>>> import numpy as np
>>> from numpy import linalg as LA
>>> np.set_printoptions(precision=3, suppress=True, linewidth=100)
>>> def rnd(a):
...     return np.round(a, 3) + 0
... 
>>> m1 = np.load("a.npy")
>>> m1
array([[ 1.001, -2.967,  1.032],
       [ 0.963, -3.011,  1.044],
       [ 0.96 , -2.984,  0.927],
       [ 0.964, -2.961,  0.945],
       [ 0.913, -2.945,  1.104],
       [ 1.035, -3.1  ,  1.068],
       [-0.972, -3.002,  0.076],
       [-0.987, -2.942,  0.053],
       [-0.958, -2.981, -0.039],
       [-0.989, -2.94 , -0.07 ],
       [-1.085, -3.007, -0.048],
       [-0.972, -3.059, -0.044],
       [ 2.988, -2.033,  0.892],
       [ 2.933, -1.947,  1.067],
       [ 3.06 , -2.029,  0.971],
       [ 3.08 , -1.989,  0.926],
       [ 3.045, -1.917,  1.06 ],
       [ 2.993, -1.966,  1.011]])
>>> B = np.c_[m1[:, :2] @ np.array([[-2, 1], [3, -1]]), np.array([2, 3, 2, 3, 3, 2, 3, 2, 3, 3, 1, 0, 2, 3, 0, 2, 2, 1])]
>>> rnd(B)
array([[-10.903,   3.968,   2.   ],
       [-10.959,   3.974,   3.   ],
       [-10.872,   3.944,   2.   ],
       [-10.811,   3.925,   3.   ],
       [-10.661,   3.858,   3.   ],
       [-11.37 ,   4.135,   2.   ],
       [ -7.062,   2.03 ,   3.   ],
       [ -6.852,   1.955,   2.   ],
       [ -7.027,   2.023,   3.   ],
       [ -6.842,   1.951,   3.   ],
       [ -6.851,   1.922,   1.   ],
       [ -7.233,   2.087,   0.   ],
       [-12.075,   5.021,   2.   ],
       [-11.707,   4.88 ,   3.   ],
       [-12.207,   5.089,   0.   ],
       [-12.127,   5.069,   2.   ],
       [-11.841,   4.962,   2.   ],
       [-11.884,   4.959,   1.   ]])
>>> rnd(LA.lstsq(m1, B[:, 0])[0])
array([-2.,  3.,  0.])
>>> LA.matrix_rank(np.c_[m1, B])
np.int64(4)
>>> x = np.array([-4, 0, 5])
>>> target = B @ x
>>> c, lr = np.zeros(3), 1 / LA.norm(B, 2) ** 2
>>> for i in range(300):
...     c -= lr * B.T @ (B @ c - target)
...     if i % 50 == 0: print(i, round(LA.norm(B @ c - target), 3))
... 
0 20.836
50 12.53
100 7.542
150 4.549
200 2.758
250 1.692
>>> rnd(LA.cond(B))
np.float64(30.48)
>>> q, Rm = LA.qr(m1)
>>> rnd(np.trace(q @ q.T))
np.float64(3.0)
>>> rnd(q.T @ q)
array([[1., 0., 0.],
       [0., 1., 0.],
       [0., 0., 1.]])
>>> rnd(np.abs(np.diag(Rm)))
array([ 8.138, 10.579,  0.976])
>>> f = np.array([1, 2, 2]) + 0.5
>>> arr = np.outer(f, f) / (f @ f)
>>> rnd(arr)
array([[0.153, 0.254, 0.254],
       [0.254, 0.424, 0.424],
       [0.254, 0.424, 0.424]])
>>> P = m1 @ LA.solve(m1.T @ m1, m1.T)
>>> np.allclose(P @ P, P)
True
>>> rnd(np.trace(P))
np.float64(3.0)
>>> np.einsum("ij,ji->", arr, arr)
np.float64(1.0)
>>> rnd(LA.det(arr.T))
np.float64(0.0)
>>> rnd(LA.det(2 * arr)), rnd(LA.det(arr))
(np.float64(0.0), np.float64(0.0))
>>> rnd(np.poly(arr))
array([ 1., -1.,  0.,  0.])
>>> J = np.load("dump.npy")
>>> J
array([[-0.4  ,  0.3  , -0.754],
       [-0.2  ,  0.7  , -1.279],
       [-0.6  , -0.5  ,  0.952],
       [ 0.7  , -0.5  ,  0.989],
       [-0.6  ,  1.   , -2.138],
       [-1.3  , -0.1  ,  0.17 ],
       [-1.4  , -0.3  ,  0.502],
       [ 0.2  , -0.5  ,  0.887],
       [-0.2  ,  0.2  , -0.586],
       [ 0.9  , -1.4  ,  2.838],
       [ 0.1  ,  0.5  , -0.907],
       [ 0.6  ,  0.5  , -0.949],
       [ 1.7  , -1.3  ,  2.542],
       [-0.8  ,  0.2  , -0.304],
       [-1.8  , -1.5  ,  2.88 ],
       [ 0.2  , -1.9  ,  3.839],
       [-0.7  , -0.5  ,  0.939],
       [ 0.6  , -1.6  ,  3.293],
       [-0.1  ,  2.   , -3.973],
       [-2.2  ,  0.1  , -0.357],
       [ 2.4  , -1.6  ,  3.376],
       [ 1.3  , -0.5  ,  0.951],
       [-1.2  ,  1.9  , -3.73 ],
       [ 1.4  , -0.5  ,  0.954],
       [ 0.8  ,  0.4  , -0.792],
       [-0.1  ,  0.   , -0.03 ]])
>>> C = J[[14, 23]].astype(float)
>>> for _ in range(6):
...     idx = LA.norm(J[:, None] - C, axis=-1).argmin(axis=1)
...     C = np.array([J[idx == j].mean(axis=0) for j in range(2)])
... 
>>> idx
array([1, 1, 0, 0, 1, 1, 1, 0, 1, 0, 1, 1, 0, 1, 0, 0, 0, 0, 1, 1, 0, 0, 1, 0, 1, 1])
>>> np.abs(C[1] - C[0]).argmax()
np.int64(2)
>>> rnd(C[1] - C[0])
array([-1.025,  1.554, -3.117])
>>> np.bincount(idx)
array([12, 14])
